$ python3 -q
>>> import numpy as np
>>> from numpy import linalg as LA
>>> np.set_printoptions(precision=1, suppress=True, linewidth=140)
>>> def tidy(a):
...     return np.round(a, 1) + 0
... 
>>> X = np.array([[0, 7, 2, -1, -2, 5, 0, -2, 2],
...     [-7, 0, -5, -8, -9, -2, -7, -9, -5],
...     [-2, 5, 0, -3, -4, 3, -2, -4, 0],
...     [1, 8, 3, 0, -1, 6, 1, -1, 3]])
>>> X
array([[ 0,  7,  2, -1, -2,  5,  0, -2,  2],
       [-7,  0, -5, -8, -9, -2, -7, -9, -5],
       [-2,  5,  0, -3, -4,  3, -2, -4,  0],
       [ 1,  8,  3,  0, -1,  6,  1, -1,  3]])
>>> left, sigma, Vt = LA.svd(X)
>>> V = Vt[:(sigma > 1e-8).sum()]
>>> rng = np.random.default_rng(214)
>>> x0 = X[1] + 3 * X[0] + rng.integers(2) * np.eye(9)[7]
>>> x0
array([ -7.,  21.,   1., -11., -15.,  13.,  -7., -15.,   1.])
>>> tidy(V.T @ V)
array([[ 0.1,  0. ,  0.1,  0.1,  0.2,  0.1,  0.1,  0.2,  0.1],
       [ 0. ,  0.5,  0.2, -0.1, -0.1,  0.4,  0. , -0.1,  0.2],
       [ 0.1,  0.2,  0.1,  0.1,  0.1,  0.1,  0.1,  0.1,  0.1],
       [ 0.1, -0.1,  0.1,  0.2,  0.2,  0. ,  0.1,  0.2,  0.1],
       [ 0.2, -0.1,  0.1,  0.2,  0.2,  0. ,  0.2,  0.2,  0.1],
       [ 0.1,  0.4,  0.1,  0. ,  0. ,  0.3,  0.1,  0. ,  0.1],
       [ 0.1,  0. ,  0.1,  0.1,  0.2,  0.1,  0.1,  0.2,  0.1],
       [ 0.2, -0.1,  0.1,  0.2,  0.2,  0. ,  0.2,  0.2,  0.1],
       [ 0.1,  0.2,  0.1,  0.1,  0.1,  0.1,  0.1,  0.1,  0.1]])
>>> LA.matrix_rank(np.vstack([X, x0]))
np.int64(2)
>>> tidy(np.diag(V.T @ V))
array([0.1, 0.5, 0.1, 0.2, 0.2, 0.3, 0.1, 0.2, 0.1])
>>> np.allclose(V.T @ V @ x0, x0)
True
>>> rk = LA.matrix_rank(X)
>>> rk
np.int64(2)
>>> N = LA.svd(X)[2][rk:].T
>>> N.shape
(9, 7)
>>> np.allclose(X @ N, 0)
True
>>> [int(LA.matrix_rank(X[:, :j + 1])) for j in range(9)]
[1, 2, 2, 2, 2, 2, 2, 2, 2]
>>> LA.matrix_rank(X.T @ X), LA.matrix_rank(X @ X.T)
(np.int64(2), np.int64(2))
>>> [int(LA.matrix_rank(np.delete(X, i, axis=0))) for i in range(4)]
[2, 2, 2, 2]
>>> u, v = X[3], X[0]
>>> u @ v
np.int64(102)
>>> pr = (u @ v) / (u @ u) * u
>>> tidy((v - pr) @ u)
np.float64(0.0)
>>> LA.matrix_rank(np.outer(u, v))
np.int64(1)
>>> np.outer(u, v)
array([[  0,   7,   2,  -1,  -2,   5,   0,  -2,   2],
       [  0,  56,  16,  -8, -16,  40,   0, -16,  16],
       [  0,  21,   6,  -3,  -6,  15,   0,  -6,   6],
       [  0,   0,   0,   0,   0,   0,   0,   0,   0],
       [  0,  -7,  -2,   1,   2,  -5,   0,   2,  -2],
       [  0,  42,  12,  -6, -12,  30,   0, -12,  12],
       [  0,   7,   2,  -1,  -2,   5,   0,  -2,   2],
       [  0,  -7,  -2,   1,   2,  -5,   0,   2,  -2],
       [  0,  21,   6,  -3,  -6,  15,   0,  -6,   6]])
